$ python3 -q
>>> import numpy as np
>>> np.set_printoptions(precision=1, suppress=True, linewidth=120, sign=" ")
>>> rnd = lambda a: np.round(a, 1) + 0
>>> mat = np.loadtxt("m.csv", delimiter=",")
>>> mat
array([[ 5.,  2.,  2., -1.],
       [ 2.,  8., -4.,  2.],
       [ 2., -4.,  8.,  0.],
       [-1.,  2.,  0.,  2.]])
>>> M2 = np.array([[-1, -1, 2], [-1, -1, -1], [2, 1, 0], [2, -2, 1]])
>>> np.vstack([mat, M2.T]).shape
(7, 4)
>>> np.einsum("ij,ij->i", mat, mat)
array([ 34.,  88.,  84.,   9.])
>>> M2.T @ mat.T
array([[ -5., -14.,  18.,   3.],
       [ -3., -18.,  10.,  -5.],
       [  7.,  -2.,   8.,  -2.]])
>>> np.einsum("ik,kj->ij", mat, M2)
array([[ -5.,  -3.,   7.],
       [-14., -18.,  -2.],
       [ 18.,  10.,   8.],
       [  3.,  -5.,  -2.]])
>>> vec = np.array([-3, -1, -3, -4])
>>> h = np.maximum(mat @ vec, 0)
>>> np.maximum(mat @ vec, 0) - np.maximum(-mat @ vec, 0)
array([-19., -10., -26.,  -7.])
>>> np.flatnonzero(h > 1e-9)
array([], dtype=int64)
>>> h
array([ 0.,  0.,  0.,  0.])
>>> Uu, s, VT = np.linalg.svd(mat)
>>> vecs = VT[:(s > 1e-8).sum()]
>>> rng = np.random.default_rng(9324)
>>> vec = mat[1] + 3 * mat[3] + rng.integers(2) * np.eye(4)[1]
>>> vec
array([-1., 15., -4.,  8.])
>>> np.linalg.matrix_rank(np.vstack([mat, vec]))
np.int64(4)
>>> feats = np.load("a.npy")
>>> rnd(feats)
array([[-0.1,  0.3,  0. , -0.1,  0.8,  0.2,  0.2, -0.4,  0.2,  0. ],
       [ 0.3, -0.5, -0.3,  0.2,  0.1,  0.3,  0.4,  0.1,  0.4, -0.3],
       [ 0.2, -0.2, -0.1, -0.1,  0.3, -0.8,  0. ,  0. , -0.2, -0.3],
       [-0.2,  0. ,  0.2, -0.3,  0.1, -0.1,  0.5,  0.7, -0.1,  0.2],
       [-0.5,  0.1, -0.7,  0.1, -0.2, -0.3,  0.3, -0.2,  0.1,  0.2],
       [ 0.6,  0.5,  0.1,  0.2, -0.2, -0.3,  0.3,  0. ,  0.3,  0.2],
       [ 0.2, -0.3, -0.2,  0. ,  0.3,  0. , -0.4,  0.2,  0.2,  0.7],
       [-0.3, -0.4,  0.6, -0.1, -0.2, -0.3,  0.1, -0.4,  0.4,  0.2],
       [-0.3,  0.2,  0.1,  0.4,  0.1, -0.2, -0.4,  0.4,  0.5, -0.3],
       [-0.1, -0.2,  0.2,  0.8,  0.2,  0. ,  0.2,  0. , -0.4,  0.2]])
>>> rnd(np.linalg.svd(feats, compute_uv=False))
array([ 1.,  1.,  1.,  1.,  1.,  1.,  1.,  1.,  1.,  1.])
>>> rnd(feats.T @ feats)
array([[ 1.,  0.,  0.,  0.,  0.,  0.,  0.,  0.,  0.,  0.],
       [ 0.,  1.,  0.,  0.,  0.,  0.,  0.,  0.,  0.,  0.],
       [ 0.,  0.,  1.,  0.,  0.,  0.,  0.,  0.,  0.,  0.],
       [ 0.,  0.,  0.,  1.,  0.,  0.,  0.,  0.,  0.,  0.],
       [ 0.,  0.,  0.,  0.,  1.,  0.,  0.,  0.,  0.,  0.],
       [ 0.,  0.,  0.,  0.,  0.,  1.,  0.,  0.,  0.,  0.],
       [ 0.,  0.,  0.,  0.,  0.,  0.,  1.,  0.,  0.,  0.],
       [ 0.,  0.,  0.,  0.,  0.,  0.,  0.,  1.,  0.,  0.],
       [ 0.,  0.,  0.,  0.,  0.,  0.,  0.,  0.,  1.,  0.],
       [ 0.,  0.,  0.,  0.,  0.,  0.,  0.,  0.,  0.,  1.]])
>>> rnd(np.linalg.pinv(feats))
array([[-0.1,  0.3,  0.2, -0.2, -0.5,  0.6,  0.2, -0.3, -0.3, -0.1],
       [ 0.3, -0.5, -0.2,  0. ,  0.1,  0.5, -0.3, -0.4,  0.2, -0.2],
       [ 0. , -0.3, -0.1,  0.2, -0.7,  0.1, -0.2,  0.6,  0.1,  0.2],
       [-0.1,  0.2, -0.1, -0.3,  0.1,  0.2,  0. , -0.1,  0.4,  0.8],
       [ 0.8,  0.1,  0.3,  0.1, -0.2, -0.2,  0.3, -0.2,  0.1,  0.2],
       [ 0.2,  0.3, -0.8, -0.1, -0.3, -0.3,  0. , -0.3, -0.2,  0. ],
       [ 0.2,  0.4,  0. ,  0.5,  0.3,  0.3, -0.4,  0.1, -0.4,  0.2],
       [-0.4,  0.1,  0. ,  0.7, -0.2,  0. ,  0.2, -0.4,  0.4,  0. ],
       [ 0.2,  0.4, -0.2, -0.1,  0.1,  0.3,  0.2,  0.4,  0.5, -0.4],
       [ 0. , -0.3, -0.3,  0.2,  0.2,  0.2,  0.7,  0.2, -0.3,  0.2]])
>>> Q, R = np.linalg.qr(feats)
>>> rnd(np.abs(np.diag(R)))
array([ 1.,  1.,  1.,  1.,  1.,  1.,  1.,  1.,  1.,  1.])
>>> np.trace(Q @ Q.T)
np.float64(10.0)
>>> Q.shape, R.shape
((10, 10), (10, 10))
>>> rnd(abs(R[0, 0])), rnd(np.linalg.norm(feats[:, 0]))
(np.float64(1.0), np.float64(1.0))
>>> w1 = np.array([[2, 3],
...     [-3, -3],
...     [2, -2],
...     [-3, 0],
...     [-2, 3],
...     [2, 1],
...     [3, 3],
...     [-3, -1],
...     [2, 0],
...     [0, -2]])
>>> c = np.array([0, 0])
>>> H = np.maximum(feats @ w1 + c, 0)
>>> (H > 0).astype(int)
array([[ 1,  1],
       [ 1,  1],
       [ 0,  1],
       [ 0,  0],
       [ 0,  0],
       [ 1,  0],
       [ 0,  0],
       [ 1,  0],
       [ 0,  0],
       [ 0,  1]])
>>> (H > 0).mean(axis=0)
array([ 0.4,  0.4])
>>> basis = np.array([[0, 1], [3, 0]])
>>> w1 @ basis
array([[ 9,  2],
       [-9, -3],
       [-6,  2],
       [ 0, -3],
       [ 9, -2],
       [ 3,  2],
       [ 9,  3],
       [-3, -3],
       [ 0,  2],
       [-6,  0]])
>>> (H @ basis).round(6).argmax(axis=1)
array([ 0,  0,  0,  0,  0,  1,  0,  1,  0,  0])
>>> rnd(H @ basis)
array([[  6.7,   0.3],
       [ 15.1,   3.1],
       [  7.5,   0. ],
       [  0. ,   0. ],
       [  0. ,   0. ],
       [  0. ,   0.6],
       [  0. ,   0. ],
       [  0. ,   4.1],
       [  0. ,   0. ],
       [  1.8,   0. ]])
